$ python3 -q
>>> import numpy as np
>>> np.set_printoptions(precision=3, suppress=True, linewidth=200)
>>> X = np.loadtxt("mat.csv", delimiter=",")
>>> X
array([[-1.943,  2.283, -0.102],
       [-0.621,  2.93 ,  0.172],
       [ 2.004, -0.038, -2.232],
       [-1.278,  0.095,  2.712],
       [-1.564,  1.55 , -2.038],
       [ 1.129,  0.589, -2.716],
       [-2.121, -0.147,  2.117],
       [ 0.198, -1.843, -2.359],
       [-1.549,  2.439,  0.806],
       [ 1.433,  2.626, -0.232],
       [-2.385, -1.82 , -0.012]])
>>> Xc = X - X.mean(axis=0)
>>> V = np.linalg.svd(Xc)[2][:2]
>>> M2 = Xc - Xc @ V.T @ V
>>> print((Xc @ V.T).std(axis=0))
[2.053 1.641]
>>> M2.std(axis=0)
array([0.762, 0.195, 0.599])
>>> np.linalg.norm(M2, axis=1).round(6).argmax()
np.int64(4)
>>> np.diag(V.T @ V)
array([0.406, 0.961, 0.633])
>>> x = np.array([-2, -5, 0])
>>> target = X @ x
>>> print(target)
[ -7.529 -13.408  -3.818   2.081  -4.622  -5.203   4.977   8.819  -9.097 -15.996  13.87 ]
>>> np.round(np.linalg.lstsq(X, target)[0], 3) + 0
array([-2., -5.,  0.])
>>> rng = np.random.default_rng(57)
>>> target = target + 0.3 * rng.normal(size=11)
>>> print(target)
[ -7.43  -13.27   -3.351   2.481  -4.575  -5.093   4.621   8.7    -9.001 -15.761  13.627]
>>> coef, *_ = np.linalg.lstsq(X, target)
>>> print(np.round(X.T @ (target - X @ coef), 3) + 0)
[0. 0. 0.]
>>> M2 = np.array([[1, 2, 0], [2, 1, 1], [1, 2, 0]])
>>> np.einsum("ij,ij->i", X, X)
array([8.998, 9.   , 8.999, 8.997, 9.002, 8.998, 9.002, 9.001, 8.998, 9.003, 9.001])
>>> np.linalg.matrix_rank(X @ M2)
np.int64(2)
>>> np.vstack([X, M2.T]).shape
(14, 3)
>>> np.einsum("ij->j", X)
array([-6.697,  8.664, -3.884])
>>> lab = rng.permutation(3)
>>> M2 = X[:, lab] * rng.choice([-1, 1], 3)
>>> print(M2)
[[-1.943 -0.102  2.283]
 [-0.621  0.172  2.93 ]
 [ 2.004 -2.232 -0.038]
 [-1.278  2.712  0.095]
 [-1.564 -2.038  1.55 ]
 [ 1.129 -2.716  0.589]
 [-2.121  2.117 -0.147]
 [ 0.198 -2.359 -1.843]
 [-1.549  0.806  2.439]
 [ 1.433 -0.232  2.626]
 [-2.385 -0.012 -1.82 ]]
>>> Uu, _, Vh = np.linalg.svd(X.T @ M2)
>>> np.round(Uu @ Vh, 3) + 0
array([[1., 0., 0.],
       [0., 0., 1.],
       [0., 1., 0.]])
>>> lab
array([0, 2, 1])
>>> np.round(np.linalg.lstsq(X, M2)[0], 3) + 0
array([[1., 0., 0.],
       [0., 0., 1.],
       [0., 1., 0.]])
>>> Xc = X - X.mean(axis=0)
>>> Uu, sv, Vh = np.linalg.svd(Xc, full_matrices=False)
>>> (np.sign(Uu[:, 0]) == np.sign(Uu[0, 0])).astype(int)
array([1, 1, 0, 1, 0, 0, 1, 0, 1, 0, 1])
>>> Vh[0] * np.sign(Vh[0, np.abs(Vh[0]).argmax()])
array([-0.585,  0.156,  0.796])
>>> arr = np.load("arr.npy")
>>> arr
array([[ 2,  3,  4,  5,  6,  7,  8,  9],
       [10, 11, 12, 13, 14, 15, 16, 17],
       [18, 19, 20, 21, 22, 23, 24, 25],
       [26, 27, 28, 29, 30, 31, 32, 33],
       [34, 35, 36, 37, 38, 39, 40, 41],
       [42, 43, 44, 45, 46, 47, 48, 49],
       [50, 51, 52, 53, 54, 55, 56, 57]])
>>> f, r1 = arr[0], arr[2]
>>> f @ f
np.int64(284)
>>> p = (f @ r1) / (f @ f) * f
>>> np.round((r1 - p) @ f, 3)
np.float64(0.0)
>>> round(float(np.linalg.norm(f + r1) ** 2 + np.linalg.norm(f - r1) ** 2), 3)
8048.0
>>> np.outer(f, r1)
array([[ 36,  38,  40,  42,  44,  46,  48,  50],
       [ 54,  57,  60,  63,  66,  69,  72,  75],
       [ 72,  76,  80,  84,  88,  92,  96, 100],
       [ 90,  95, 100, 105, 110, 115, 120, 125],
       [108, 114, 120, 126, 132, 138, 144, 150],
       [126, 133, 140, 147, 154, 161, 168, 175],
       [144, 152, 160, 168, 176, 184, 192, 200],
       [162, 171, 180, 189, 198, 207, 216, 225]])
>>> F = np.loadtxt("sample15.csv", delimiter=",")
>>> F
array([[ 1., -6., -2.,  6.,  3., -5.,  5.,  0.],
       [ 0.,  0.,  0.,  0.,  0.,  0.,  0.,  0.],
       [ 3., -1.,  0.,  7., -5., -2.,  5., -7.],
       [ 4., -3., -3.,  6.,  1., -5.,  1.,  1.],
       [ 7., -4., -2.,  6.,  1.,  1.,  3.,  1.],
       [ 0.,  0.,  0.,  0.,  0.,  0.,  0.,  0.],
       [ 0.,  0.,  0.,  0.,  0.,  0.,  0.,  0.],
       [ 6., -2., -2.,  4.,  1.,  2.,  2., -1.],
       [ 2.,  0., -2., -1., -1.,  2.,  3., -1.],
       [ 2., -2.,  1.,  4., -2., -2.,  6., -2.],
       [ 1., -2.,  0.,  2.,  0., -1.,  1.,  2.],
       [ 6., -6.,  0.,  2.,  5., -1.,  3.,  0.],
       [ 1., -2.,  4.,  7., -2., -2.,  2., -3.],
       [-1.,  0.,  3.,  3., -1., -3.,  2., -3.],
       [ 2., -2.,  1.,  4., -1.,  1.,  0.,  0.],
       [ 2., -2.,  1.,  4., -1.,  1.,  0.,  0.],
       [ 3., -2.,  2.,  6., -3.,  0.,  5., -4.],
       [ 2., -2.,  1.,  4., -1.,  1.,  0.,  0.],
       [ 0., -8., -1.,  0.,  4., -1.,  3.,  0.],
       [-1., -5., -2., -1.,  3.,  2.,  3.,  4.],
       [ 3.,  0., -1.,  1., -2.,  4.,  2., -3.]])
>>> O, R = np.linalg.qr(F)
>>> print(round(float(abs(R[0, 0])), 3), np.round(np.linalg.norm(F[:, 0]), 3))
13.748 13.748
>>> O.shape, R.shape
((21, 8), (8, 8))
>>> print(np.round(O.T @ O, 3) + 0)
[[1. 0. 0. 0. 0. 0. 0. 0.]
 [0. 1. 0. 0. 0. 0. 0. 0.]
 [0. 0. 1. 0. 0. 0. 0. 0.]
 [0. 0. 0. 1. 0. 0. 0. 0.]
 [0. 0. 0. 0. 1. 0. 0. 0.]
 [0. 0. 0. 0. 0. 1. 0. 0.]
 [0. 0. 0. 0. 0. 0. 1. 0.]
 [0. 0. 0. 0. 0. 0. 0. 1.]]
>>> np.allclose(R.T @ R, F.T @ F)
True
>>> W0 = np.load("a.npy")
>>> print(W0)
[[-0.006  0.008  0.033  2.032]
 [ 0.147  0.131 -0.094  2.074]
 [-0.092  0.208 -0.163  2.043]
 [-0.081 -0.05  -0.024  1.892]
 [ 0.166 -0.004  0.08   1.873]
 [ 2.937  2.064 -0.037  2.059]
 [ 3.066  2.095  0.04   1.838]
 [ 3.173  2.052 -0.086  2.094]
 [ 3.04   1.974 -0.072  1.958]
 [ 2.914  2.068 -0.003  1.84 ]]
>>> cent = X[[7, 3]].astype(float)
>>> for _ in range(7):
...     lab = np.linalg.norm(X[:, None] - cent, axis=-1).argmin(axis=1)
...     cent = np.array([X[lab == j].mean(axis=0) for j in range(2)])
... 
>>> lab
array([1, 1, 0, 1, 0, 0, 1, 0, 1, 1, 0])
>>> print(cent[1] - cent[0])
[-0.89   2.017  2.784]
>>> Xc = W0 - W0.mean(axis=0)
>>> V = np.linalg.svd(Xc)[2][:2]
>>> M2 = Xc - Xc @ V.T @ V
>>> M2.std(axis=0)
array([0.039, 0.059, 0.032, 0.049])
>>> np.linalg.norm(M2, axis=1).round(6).argmax()
np.int64(7)
>>> G = np.cov(W0, rowvar=False)
>>> print(G.shape)
(4, 4)
>>> np.linalg.eigvalsh(G)[::-1]
array([3.61 , 0.015, 0.008, 0.002])
>>> print(W0.std(axis=0))
[1.503 0.999 0.07  0.097]
>>> np.polyfit(W0[:, 3], W0[:, 0], 1)
array([-1.837,  5.147])
>>> np.median(W0, axis=0)
array([ 1.54 ,  1.091, -0.03 ,  1.995])
>>> G
array([[ 2.51 ,  1.659,  0.003, -0.019],
       [ 1.659,  1.108, -0.002, -0.011],
       [ 0.003, -0.002,  0.005, -0.005],
       [-0.019, -0.011, -0.005,  0.01 ]])
>>> np.argsort(-W0.std(axis=0).round(6), kind="stable")
array([0, 1, 3, 2])
>>> Uu, sv, Vh = np.linalg.svd(W0)
>>> np.argmax(sv[:-1] / (sv[1:] + 1e-6)) + 1
np.int64(2)
>>> M2 = Uu[:, :2] @ np.diag(sv[:2]) @ Vh[:2]
>>> np.linalg.matrix_rank(M2)
np.int64(2)
>>> np.linalg.matrix_rank(W0, rtol=0.05)
np.int64(2)
>>> E = np.load("run16.npy")
>>> print(E)
[[0 0 0 0 0 4]
 [0 0 0 0 1 0]
 [0 0 2 0 0 0]
 [0 0 0 0 0 0]
 [0 2 0 0 0 0]
 [2 0 0 0 0 0]]
>>> Uu, sv, Vh = np.linalg.svd(E)
>>> np.argmax(sv[:-1] / (sv[1:] + 1e-6)) + 1
np.int64(5)
>>> M2 = Uu[:, :5] @ np.diag(sv[:5]) @ Vh[:5]
>>> np.abs(E - M2).max()
np.float64(0.0)
>>> r = np.linalg.matrix_rank(E)
>>> r
np.int64(5)
>>> ns = np.linalg.svd(E)[2][r:].T
>>> np.allclose(E @ ns, 0)
True
>>> np.linalg.matrix_rank(E.T @ E), np.linalg.matrix_rank(E @ E.T)
(np.int64(5), np.int64(5))
>>> ns[:, 0] / ns[np.abs(ns[:, 0]).round(6).argmax(), 0]
array([0., 0., 0., 1., 0., 0.])
>>> [int(np.linalg.matrix_rank(E[:, :j + 1])) for j in range(6)]
[1, 2, 3, 3, 4, 5]
>>> print(np.argsort(-np.linalg.norm(E, axis=0).round(6), kind="stable")[:3])
[5 0 1]
>>> np.linalg.matrix_rank(E, rtol=0.1)
np.int64(5)
>>> [round(float(x), 3) for x in np.linalg.svd(E, compute_uv=False)[:3]]
[4.0, 2.0, 2.0]
>>> round(np.linalg.norm(E, 2) / np.linalg.norm(E), 3)
np.float64(0.743)
>>> print(np.linalg.cond(E) > 100)
True
>>> E[:, 0] @ E[:, 5]
np.int64(0)
>>> np.linalg.pinv(E)
array([[0.  , 0.  , 0.  , 0.  , 0.  , 0.5 ],
       [0.  , 0.  , 0.  , 0.  , 0.5 , 0.  ],
       [0.  , 0.  , 0.5 , 0.  , 0.  , 0.  ],
       [0.  , 0.  , 0.  , 0.  , 0.  , 0.  ],
       [0.  , 1.  , 0.  , 0.  , 0.  , 0.  ],
       [0.25, 0.  , 0.  , 0.  , 0.  , 0.  ]])
>>> Uu, sv, Vh = np.linalg.svd(E)
>>> V = Vh[:(sv > 1e-8).sum()]
>>> x = E[0] + -1 * E[3] + rng.integers(2) * np.eye(6)[3]
>>> x
array([0., 0., 0., 1., 0., 4.])
>>> V.T @ V
array([[1., 0., 0., 0., 0., 0.],
       [0., 1., 0., 0., 0., 0.],
       [0., 0., 1., 0., 0., 0.],
       [0., 0., 0., 0., 0., 0.],
       [0., 0., 0., 0., 1., 0.],
       [0., 0., 0., 0., 0., 1.]])
>>> np.allclose(V.T @ V @ x, x)
False
>>> J = np.load("dump.npy")
>>> J
array([[ 0.062, -2.229, -1.658, -0.83 ,  0.766],
       [-0.232,  1.906,  1.523, -0.394, -1.685],
       [ 0.325,  0.569,  0.222,  2.319,  1.772],
       [-0.291,  1.566,  1.31 , -0.944, -1.964],
       [ 0.244, -1.85 , -1.49 ,  0.5  ,  1.745],
       [-0.356,  0.435,  0.527, -1.963, -2.134],
       [-0.184, -1.697, -1.126, -2.062, -0.752],
       [-0.275,  1.675,  1.381, -0.789, -1.895],
       [ 0.296,  0.926,  0.499,  2.332,  1.538],
       [ 0.322, -1.267, -1.112,  1.3  ,  2.089],
       [-0.32 , -0.636, -0.273, -2.327, -1.734],
       [-0.055, -2.118, -1.508, -1.494,  0.069]])
>>> M2 = J / np.linalg.norm(J, axis=1, keepdims=True)
>>> G = M2 @ M2.T
>>> np.round(np.degrees(np.arccos(np.clip(G[3, 10], -1, 1))), 3)
np.float64(61.163)
>>> G[3]
array([-0.711,  0.97 , -0.509,  1.   , -0.98 ,  0.835, -0.073,  0.997, -0.356, -0.985,  0.482, -0.445])
>>> Xc = J - J.mean(axis=0)
>>> Uu, sv, Vh = np.linalg.svd(Xc, full_matrices=False)
>>> sv.round(3) + 0
array([7.899, 6.539, 0.   , 0.   , 0.   ])
>>> np.round(sv ** 2 / (sv ** 2).sum(), 3) + 0
array([0.593, 0.407, 0.   , 0.   , 0.   ])
>>> np.round((sv ** 2).sum() ** 2 / (sv ** 4).sum(), 3)
np.float64(1.933)
>>> np.linalg.matrix_rank(Xc)
np.int64(2)
>>> np.searchsorted(np.cumsum(sv ** 2) / (sv ** 2).sum(), 0.9) + 1
np.int64(2)
>>> np.abs(Uu[:, 0]).argmax()
np.int64(9)
>>> data = np.array([[3.0, 0.0, 2.0, 0.0, 2.0, 0.0, 2.0],
...     [0.0, 3.0, 0.0, 2.0, 0.0, 2.0, 0.0],
...     [2.0, 0.0, 3.0, 0.0, 2.0, 0.0, 2.0],
...     [0.0, 2.0, 0.0, 3.0, 0.0, 2.0, 0.0],
...     [2.0, 0.0, 2.0, 0.0, 3.0, 0.0, 2.0],
...     [0.0, 2.0, 0.0, 2.0, 0.0, 3.0, 0.0],
...     [2.0, 0.0, 2.0, 0.0, 2.0, 0.0, 3.0]])
>>> Lm = np.linalg.cholesky(data)
>>> print(Lm @ Lm.T)
[[3. 0. 2. 0. 2. 0. 2.]
 [0. 3. 0. 2. 0. 2. 0.]
 [2. 0. 3. 0. 2. 0. 2.]
 [0. 2. 0. 3. 0. 2. 0.]
 [2. 0. 2. 0. 3. 0. 2.]
 [0. 2. 0. 2. 0. 3. 0.]
 [2. 0. 2. 0. 2. 0. 3.]]
>>> print(round(np.prod(np.diag(Lm)) ** 2, 3), round(float(np.linalg.det(data)), 3))
63.0 63.0
>>> np.linalg.eigvalsh(data).min() > 0
np.True_
>>> Lm
array([[1.732, 0.   , 0.   , 0.   , 0.   , 0.   , 0.   ],
       [0.   , 1.732, 0.   , 0.   , 0.   , 0.   , 0.   ],
       [1.155, 0.   , 1.291, 0.   , 0.   , 0.   , 0.   ],
       [0.   , 1.155, 0.   , 1.291, 0.   , 0.   , 0.   ],
       [1.155, 0.   , 0.516, 0.   , 1.183, 0.   , 0.   ],
       [0.   , 1.155, 0.   , 0.516, 0.   , 1.183, 0.   ],
       [1.155, 0.   , 0.516, 0.   , 0.338, 0.   , 1.134]])
>>> M = np.load("w.npy")
>>> M
array([[  0.6,   1.9,  -0.7],
       [  1.2,  -1. ,   0.7],
       [  0.9,  -1.9,   1.9],
       [  0. ,  -1.9,  -1.7],
       [  0.7,   0.3,  -1.2],
       [ -0.3,  -2.6,  -0.1],
       [ -1.5,  -1.1,  -0.7],
       [ -0.2,   1.9,  -0.1],
       [  0.4,   0.2,  -0.4],
       [ -0.4,   1.1,  -0.2],
       [  3. , -10. , -13. ],
       [  2.2,  -0.4,  -0.8],
       [ -0.6,   1.7,   0.6],
       [  0. ,  -1.1,   0.5],
       [  0.9,   0.9,   0.6]])
>>> O, R = np.linalg.qr(M)
>>> print(round(abs(R[0, 0]), 3), round(np.linalg.norm(M[:, 0]), 3))
4.562 4.562
